In [1]: import numpy as np

In [2]: from numpy import linalg as LA

In [3]: np.set_printoptions(precision=2, suppress=True, linewidth=100)

In [4]: J = np.loadtxt("x.csv", delimiter=",")

In [5]: J
Out[5]: 
array([[0., 0., 1., 0., 1., 1., 0., 0., 1.],
       [0., 0., 0., 0., 0., 0., 1., 1., 0.],
       [1., 0., 0., 1., 1., 1., 0., 0., 1.],
       [0., 0., 1., 0., 1., 0., 0., 0., 1.],
       [1., 0., 1., 1., 0., 1., 0., 0., 1.],
       [1., 0., 1., 0., 1., 0., 0., 0., 1.],
       [0., 1., 0., 0., 0., 0., 0., 1., 0.],
       [0., 1., 0., 0., 0., 0., 1., 0., 0.],
       [1., 0., 1., 1., 1., 1., 0., 0., 0.]])

In [6]: # 2 blocks once reordered

In [7]: rng = np.random.default_rng(629451)

In [8]: lab = rng.permutation(9)

In [9]: lab
Out[9]: array([5, 0, 6, 1, 3, 2, 4, 8, 7])

In [10]: Y = J[lab][:, lab]

In [11]: np.allclose(Y, J)
Out[11]: False

In [12]: np.sort(np.abs(LA.eigvals(Y)))
Out[12]: array([0.38, 1.  , 1.  , 1.  , 1.  , 1.  , 1.8 , 2.  , 4.43])

In [13]: np.all(LA.eigvalsh(J) > 0)
Out[13]: np.False_

In [14]: round(float(LA.eigvalsh(J).min()), 2)
Out[14]: -1.8

In [15]: C = 10 * np.array([[-1.8, -0.4, 0.0, -1.4, 0.9, -0.4, -1.6, -1.2, 0.8],
    ...:     [-0.1, -3.8, 0.4, 0.4, -0.3, 0.6, 1.0, -0.5, -0.1]])

In [16]: lab = rng.integers(0, 2, 30)

In [17]: K = C[lab] + rng.normal(size=(30, 9))

In [18]: K
Out[18]: 
array([[-16.37,  -4.57,  -1.63, -14.97,   8.34,  -3.16, -15.72, -11.6 ,   6.49],
       [ -2.53, -38.02,   2.72,   3.13,  -3.28,   7.34,  11.7 ,  -5.18,  -0.88],
       [ -0.37, -39.75,   4.07,   4.89,  -5.21,   6.21,  10.45,  -7.42,  -1.51],
       [ -0.93, -36.87,   4.04,   2.85,  -3.3 ,   5.37,  10.64,  -3.28,  -1.27],
       [-16.97,  -3.11,  -0.06, -13.55,   8.92,  -4.41, -16.32, -11.29,   7.77],
       [-17.48,  -5.82,   0.32, -15.49,   9.94,  -3.76, -17.47, -13.3 ,   7.27],
       [-17.6 ,  -3.86,   0.28, -14.23,   9.23,  -2.88, -15.84, -12.28,   7.2 ],
       [-17.79,  -4.28,  -0.92, -13.81,  10.23,  -3.84, -16.3 , -11.51,   8.22],
       [-16.03,  -3.19,  -1.62, -14.54,   8.92,  -2.52, -17.47, -11.41,   7.58],
       [-17.33,  -3.41,   0.23, -15.86,   8.02,  -4.81, -16.46, -13.71,   7.13],
       [ -0.54, -37.47,   4.27,   4.21,  -2.97,   6.8 ,  11.44,  -5.58,  -1.39],
       [-17.54,  -5.33,  -0.63, -15.39,   8.37,  -4.21, -16.08, -13.69,   8.02],
       [-18.11,  -2.33,   0.45, -14.97,   8.88,  -4.41, -15.65, -13.69,   7.73],
       [ -2.94, -37.42,   4.77,   3.57,  -4.77,   4.04,  10.36,  -6.17,  -2.36],
       [ -0.37, -38.8 ,   2.37,   4.9 ,  -3.2 ,   7.07,   9.55,  -4.31,  -3.24],
       [ -0.64, -37.43,   5.05,   4.91,  -3.49,   7.07,  10.85,  -5.51,  -0.49],
       [-17.46,  -2.93,  -1.08, -12.7 ,   9.64,  -1.67, -16.58, -13.48,   5.92],
       [ -1.35, -38.58,   4.16,   2.31,  -3.43,   6.13,  11.96,  -7.39,  -2.5 ],
       [  0.04, -36.52,   3.86,   4.26,  -3.34,   6.51,   9.85,  -6.5 ,  -1.8 ],
       [ -1.36, -36.36,   4.32,   2.45,  -3.2 ,   4.61,  10.04,  -5.82,  -2.62],
       [-18.34,  -2.71,   0.95, -13.08,   7.35,  -5.51, -16.83, -10.78,   7.35],
       [ -1.49, -37.19,   2.89,   4.28,  -2.41,   4.74,  10.41,  -3.36,  -0.31],
       [ -0.7 , -37.65,   3.65,   3.87,  -3.57,   7.72,   9.  ,  -5.7 ,  -0.81],
       [ -1.79, -37.53,   3.55,   3.48,  -3.85,   5.3 ,  11.31,  -5.  ,  -0.31],
       [-16.87,  -5.07,   1.14, -15.46,   8.56,  -4.31, -15.53, -11.32,   8.47],
       [  1.42, -38.51,   3.59,   4.9 ,  -0.05,   6.04,   9.35,  -4.98,  -1.7 ],
       [ -0.39, -39.53,   3.24,   5.21,  -3.23,   6.24,   9.51,  -5.13,  -1.69],
       [ -0.73, -38.15,   4.45,   3.37,  -2.33,   5.18,  10.  ,  -5.45,  -2.99],
       [ -3.66, -37.14,   3.86,   3.11,  -3.88,   5.76,   9.67,  -3.51,  -0.64],
       [  0.08, -38.29,   1.85,   5.87,  -4.21,   6.2 ,  10.86,  -5.09,  -1.27]])

In [19]: cov = np.cov(K, rowvar=False)

In [20]: np.argsort(-K.std(axis=0).round(6), kind="stable")
Out[20]: array([1, 6, 3, 0, 4, 5, 8, 7, 2])

In [21]: np.polyfit(K[:, 5], K[:, 4], 1)
Out[21]: array([-1.18,  4.03])

In [22]: np.corrcoef(K.T)
Out[22]: 
array([[ 1.  , -0.99,  0.89,  0.99, -0.97,  0.98,  0.99,  0.94, -0.98],
       [-0.99,  1.  , -0.91, -0.99,  0.99, -0.98, -1.  , -0.94,  0.98],
       [ 0.89, -0.91,  1.  ,  0.9 , -0.91,  0.86,  0.92,  0.84, -0.89],
       [ 0.99, -0.99,  0.9 ,  1.  , -0.98,  0.98,  0.99,  0.95, -0.98],
       [-0.97,  0.99, -0.91, -0.98,  1.  , -0.96, -0.99, -0.93,  0.97],
       [ 0.98, -0.98,  0.86,  0.98, -0.96,  1.  ,  0.98,  0.92, -0.97],
       [ 0.99, -1.  ,  0.92,  0.99, -0.99,  0.98,  1.  ,  0.95, -0.98],
       [ 0.94, -0.94,  0.84,  0.95, -0.93,  0.92,  0.95,  1.  , -0.92],
       [-0.98,  0.98, -0.89, -0.98,  0.97, -0.97, -0.98, -0.92,  1.  ]])

In [23]: LA.norm(J, axis=0)
Out[23]: array([2.  , 1.41, 2.24, 1.73, 2.24, 2.  , 1.41, 1.41, 2.24])

In [24]: round(LA.norm(J[4] - J[8]), 2)
Out[24]: np.float64(1.41)

In [25]: round(LA.norm(J) ** 2 / LA.norm(J, 2) ** 2, 2)
Out[25]: np.float64(1.63)

In [26]: round(LA.norm(J, 1), 2), np.round(LA.norm(J, np.inf), 2)
Out[26]: (np.float64(5.0), np.float64(5.0))

In [27]: print(LA.norm(J, axis=1).argmax())
2

In [28]: LA.norm(J, axis=1)
Out[28]: array([2.  , 1.41, 2.24, 1.73, 2.24, 2.  , 1.41, 1.41, 2.24])

In [29]: Xc = (K - K.mean(axis=0)) / K.std(axis=0)

In [30]: np.argwhere(np.abs(Xc) > 2)
Out[30]: array([], shape=(0, 2), dtype=int64)

In [31]: coef = LA.lstsq(np.delete(Xc, 2, axis=1), Xc[:, 2])[0]

In [32]: coef
Out[32]: array([ 0.02, -0.31, -0.01, -0.13, -0.83,  1.54, -0.26,  0.02])

In [33]: np.abs(coef).argmax()
Out[33]: np.int64(5)

In [34]: arr = np.loadtxt("test6.csv", delimiter=",")

In [35]: arr
Out[35]: 
array([[0.06, 0.06, 0.17, 0.06, 0.17, 0.  , 0.06, 0.11, 0.17, 0.17],
       [0.  , 0.2 , 0.05, 0.15, 0.15, 0.  , 0.1 , 0.15, 0.15, 0.05],
       [0.19, 0.12, 0.19, 0.06, 0.12, 0.  , 0.06, 0.06, 0.06, 0.12],
       [0.06, 0.06, 0.18, 0.12, 0.18, 0.06, 0.06, 0.06, 0.06, 0.18],
       [0.06, 0.11, 0.11, 0.06, 0.11, 0.11, 0.17, 0.17, 0.  , 0.11],
       [0.06, 0.06, 0.19, 0.19, 0.06, 0.25, 0.  , 0.06, 0.06, 0.06],
       [0.06, 0.12, 0.06, 0.  , 0.18, 0.12, 0.12, 0.18, 0.  , 0.18],
       [0.  , 0.06, 0.11, 0.11, 0.11, 0.17, 0.06, 0.22, 0.  , 0.17],
       [0.12, 0.12, 0.08, 0.08, 0.12, 0.04, 0.08, 0.12, 0.12, 0.12],
       [0.14, 0.14, 0.14, 0.05, 0.14, 0.05, 0.09, 0.05, 0.05, 0.18]])

In [36]: # rows sum to 1

In [37]: np.sort(np.abs(LA.eigvals(arr)))[::-1]
Out[37]: array([1.  , 0.26, 0.26, 0.12, 0.11, 0.11, 0.08, 0.08, 0.07, 0.07])

In [38]: LA.matrix_power(arr, 100)
Out[38]: 
array([[0.08, 0.11, 0.13, 0.08, 0.13, 0.08, 0.08, 0.12, 0.06, 0.13],
       [0.08, 0.11, 0.13, 0.08, 0.13, 0.08, 0.08, 0.12, 0.06, 0.13],
       [0.08, 0.11, 0.13, 0.08, 0.13, 0.08, 0.08, 0.12, 0.06, 0.13],
       [0.08, 0.11, 0.13, 0.08, 0.13, 0.08, 0.08, 0.12, 0.06, 0.13],
       [0.08, 0.11, 0.13, 0.08, 0.13, 0.08, 0.08, 0.12, 0.06, 0.13],
       [0.08, 0.11, 0.13, 0.08, 0.13, 0.08, 0.08, 0.12, 0.06, 0.13],
       [0.08, 0.11, 0.13, 0.08, 0.13, 0.08, 0.08, 0.12, 0.06, 0.13],
       [0.08, 0.11, 0.13, 0.08, 0.13, 0.08, 0.08, 0.12, 0.06, 0.13],
       [0.08, 0.11, 0.13, 0.08, 0.13, 0.08, 0.08, 0.12, 0.06, 0.13],
       [0.08, 0.11, 0.13, 0.08, 0.13, 0.08, 0.08, 0.12, 0.06, 0.13]])

In [39]: arr @ np.ones(10)
Out[39]: array([1., 1., 1., 1., 1., 1., 1., 1., 1., 1.])

In [40]: p = np.eye(10)[3]

In [41]: for _ in range(7):
    ...:     p = p @ arr
    ...:     print(p.round(2))
    ...: 
[0.06 0.06 0.18 0.12 0.18 0.06 0.06 0.06 0.06 0.18]
[0.09 0.11 0.14 0.08 0.13 0.07 0.09 0.1  0.06 0.14]
[0.08 0.11 0.13 0.08 0.13 0.07 0.08 0.12 0.06 0.13]
[0.08 0.11 0.13 0.08 0.13 0.08 0.08 0.12 0.06 0.13]
[0.08 0.11 0.13 0.08 0.13 0.08 0.08 0.12 0.06 0.13]
[0.08 0.11 0.13 0.08 0.13 0.08 0.08 0.12 0.06 0.13]
[0.08 0.11 0.13 0.08 0.13 0.08 0.08 0.12 0.06 0.13]

In [42]: q, Rm = LA.qr(arr)

In [43]: print(np.abs(np.diag(Rm)))
[0.29 0.23 0.22 0.12 0.1  0.22 0.08 0.12 0.11 0.06]

In [44]: np.round(q.T @ q, 2) + 0
Out[44]: 
array([[1., 0., 0., 0., 0., 0., 0., 0., 0., 0.],
       [0., 1., 0., 0., 0., 0., 0., 0., 0., 0.],
       [0., 0., 1., 0., 0., 0., 0., 0., 0., 0.],
       [0., 0., 0., 1., 0., 0., 0., 0., 0., 0.],
       [0., 0., 0., 0., 1., 0., 0., 0., 0., 0.],
       [0., 0., 0., 0., 0., 1., 0., 0., 0., 0.],
       [0., 0., 0., 0., 0., 0., 1., 0., 0., 0.],
       [0., 0., 0., 0., 0., 0., 0., 1., 0., 0.],
       [0., 0., 0., 0., 0., 0., 0., 0., 1., 0.],
       [0., 0., 0., 0., 0., 0., 0., 0., 0., 1.]])

In [45]: lab = rng.permutation(10)

In [46]: Y = arr[:, lab] * rng.choice([-1, 1], 10)

In [47]: Y
Out[47]: 
array([[-0.17, -0.17,  0.06, -0.06,  0.06,  0.17,  0.06,  0.17,  0.  ,  0.11],
       [-0.05, -0.15,  0.  , -0.15,  0.2 ,  0.15,  0.1 ,  0.05,  0.  ,  0.15],
       [-0.19, -0.06,  0.19, -0.06,  0.12,  0.12,  0.06,  0.12,  0.  ,  0.06],
       [-0.18, -0.06,  0.06, -0.12,  0.06,  0.18,  0.06,  0.18,  0.06,  0.06],
       [-0.11, -0.  ,  0.06, -0.06,  0.11,  0.11,  0.17,  0.11,  0.11,  0.17],
       [-0.19, -0.06,  0.06, -0.19,  0.06,  0.06,  0.  ,  0.06,  0.25,  0.06],
       [-0.06, -0.  ,  0.06, -0.  ,  0.12,  0.18,  0.12,  0.18,  0.12,  0.18],
       [-0.11, -0.  ,  0.  , -0.11,  0.06,  0.11,  0.06,  0.17,  0.17,  0.22],
       [-0.08, -0.12,  0.12, -0.08,  0.12,  0.12,  0.08,  0.12,  0.04,  0.12],
       [-0.14, -0.05,  0.14, -0.05,  0.14,  0.14,  0.09,  0.18,  0.05,  0.05]])

In [48]: U, _, vt = LA.svd(arr.T @ Y)

In [49]: np.round(U @ vt, 2) + 0
Out[49]: 
array([[ 0.,  0.,  1.,  0.,  0.,  0.,  0.,  0.,  0.,  0.],
       [ 0.,  0.,  0.,  0.,  1.,  0.,  0.,  0.,  0.,  0.],
       [-1.,  0.,  0.,  0.,  0.,  0.,  0.,  0.,  0.,  0.],
       [ 0.,  0.,  0., -1.,  0.,  0.,  0.,  0.,  0.,  0.],
       [ 0.,  0.,  0.,  0.,  0.,  1.,  0.,  0.,  0.,  0.],
       [ 0.,  0.,  0.,  0.,  0.,  0.,  0.,  0.,  1.,  0.],
       [ 0.,  0.,  0.,  0.,  0.,  0.,  1.,  0.,  0.,  0.],
       [ 0.,  0.,  0.,  0.,  0.,  0.,  0.,  0.,  0.,  1.],
       [ 0., -1.,  0.,  0.,  0.,  0.,  0.,  0.,  0.,  0.],
       [ 0.,  0.,  0.,  0.,  0.,  0.,  0.,  1.,  0.,  0.]])

In [50]: lab
Out[50]: array([2, 8, 0, 3, 1, 4, 6, 9, 5, 7])

In [51]: U, sig, vt = LA.svd(arr, full_matrices=False)

In [52]: np.cumsum(sig ** 2) / np.sum(sig ** 2)
Out[52]: array([0.79, 0.86, 0.92, 0.96, 0.98, 0.99, 0.99, 1.  , 1.  , 1.  ])

In [53]: np.allclose(U * sig @ vt, arr)
Out[53]: True

In [54]: np.round(vt @ vt.T, 2) + 0
Out[54]: 
array([[1., 0., 0., 0., 0., 0., 0., 0., 0., 0.],
       [0., 1., 0., 0., 0., 0., 0., 0., 0., 0.],
       [0., 0., 1., 0., 0., 0., 0., 0., 0., 0.],
       [0., 0., 0., 1., 0., 0., 0., 0., 0., 0.],
       [0., 0., 0., 0., 1., 0., 0., 0., 0., 0.],
       [0., 0., 0., 0., 0., 1., 0., 0., 0., 0.],
       [0., 0., 0., 0., 0., 0., 1., 0., 0., 0.],
       [0., 0., 0., 0., 0., 0., 0., 1., 0., 0.],
       [0., 0., 0., 0., 0., 0., 0., 0., 1., 0.],
       [0., 0., 0., 0., 0., 0., 0., 0., 0., 1.]])

In [55]: U.shape, sig.shape, vt.shape
Out[55]: ((10, 10), (10,), (10, 10))

In [56]: print(np.round(U.T @ arr @ vt.T, 2) + 0)
[[1.03 0.   0.   0.   0.   0.   0.   0.   0.   0.  ]
 [0.   0.31 0.   0.   0.   0.   0.   0.   0.   0.  ]
 [0.   0.   0.27 0.   0.   0.   0.   0.   0.   0.  ]
 [0.   0.   0.   0.24 0.   0.   0.   0.   0.   0.  ]
 [0.   0.   0.   0.   0.17 0.   0.   0.   0.   0.  ]
 [0.   0.   0.   0.   0.   0.09 0.   0.   0.   0.  ]
 [0.   0.   0.   0.   0.   0.   0.08 0.   0.   0.  ]
 [0.   0.   0.   0.   0.   0.   0.   0.07 0.   0.  ]
 [0.   0.   0.   0.   0.   0.   0.   0.   0.04 0.  ]
 [0.   0.   0.   0.   0.   0.   0.   0.   0.   0.03]]

In [57]: print(np.round(np.sqrt((sig ** 2).sum()), 2), round(float(LA.norm(arr)), 2))
1.16 1.16
